In [1]: import numpy as np

In [2]: np.set_printoptions(precision=2, suppress=True, linewidth=120)

In [3]: arr = np.loadtxt("out15.csv", delimiter=",")

In [4]: arr
Out[4]: 
array([[2., 2., 2., 0., 0., 2., 2., 3., 0.],
       [1., 0., 1., 2., 3., 0., 2., 2., 0.],
       [3., 0., 0., 3., 1., 1., 3., 2., 0.],
       [0., 1., 0., 3., 3., 1., 0., 2., 0.],
       [3., 0., 3., 0., 0., 3., 2., 0., 0.],
       [1., 0., 0., 0., 0., 3., 1., 2., 0.],
       [3., 0., 0., 3., 2., 1., 0., 2., 0.],
       [3., 2., 1., 0., 0., 1., 3., 2., 0.],
       [0., 0., 0., 0., 0., 0., 0., 0., 0.]])

In [5]: np.linalg.lstsq(arr[:-1].T, arr[-1])[2]
Out[5]: np.int32(8)

In [6]: np.unique(arr.round(6), axis=0).shape
Out[6]: (9, 9)

In [7]: W = np.array([[-1, -1, -5, -7, -6, 2],
   ...:     [-8, 0, 1, -3, -2, 6],
   ...:     [-1, 8, -2, 5, -2, -5],
   ...:     [8, 7, 7, 7, -9, 8],
   ...:     [-8, 0, -6, 0, 6, -7],
   ...:     [-5, -7, 7, -8, 9, -4],
   ...:     [7, 2, -1, 8, 4, 0],
   ...:     [4, -1, -5, 7, 6, -3],
   ...:     [0, 6, 4, 9, 9, 9]])

In [8]: c = np.array([-3, 1, 2, -1, -3, -1])

In [9]: hid = np.maximum(arr @ W + c, 0)

In [10]: (hid > 0).astype(int)
Out[10]: 
array([[0, 1, 0, 1, 1, 0],
       [1, 1, 0, 1, 1, 0],
       [1, 1, 0, 1, 0, 1],
       [0, 1, 1, 1, 1, 0],
       [0, 1, 0, 0, 1, 0],
       [0, 0, 1, 0, 1, 0],
       [1, 1, 0, 1, 0, 1],
       [1, 1, 0, 1, 1, 1],
       [0, 1, 1, 0, 0, 0]])

In [11]: np.linalg.matrix_rank(hid)
Out[11]: np.int64(6)

In [12]: W2 = np.array([[-3, 3, -3],
    ...:     [-1, 2, -3],
    ...:     [-1, -4, 4],
    ...:     [5, -3, 1],
    ...:     [1, 0, 5],
    ...:     [4, 2, -5]])

In [13]: (hid @ W2).round(6).argmax(axis=1)
Out[13]: array([2, 0, 0, 0, 2, 2, 1, 0, 2])

In [14]: hid @ W2
Out[14]: 
array([[  69.,  -26.,  109.],
       [ 163.,  -48.,  -13.],
       [  75.,   71., -181.],
       [ 106.,  -55.,   31.],
       [   3.,   10.,   25.],
       [  27.,  -28.,  198.],
       [  20.,   30.,  -65.],
       [  43.,   -8.,   15.],
       [  -3.,   -6.,    5.]])

In [15]: W @ W2
Out[15]: 
array([[-24,  40, -61],
       [ 30,  -7, -15],
       [  0,  -4,  -9],
       [ 20,   5, -95],
       [  8, -14,  65],
       [-32, -41, 121],
       [ 22,   5,  -3],
       [ 23,   3,  23],
       [ 80, -13,   7]])
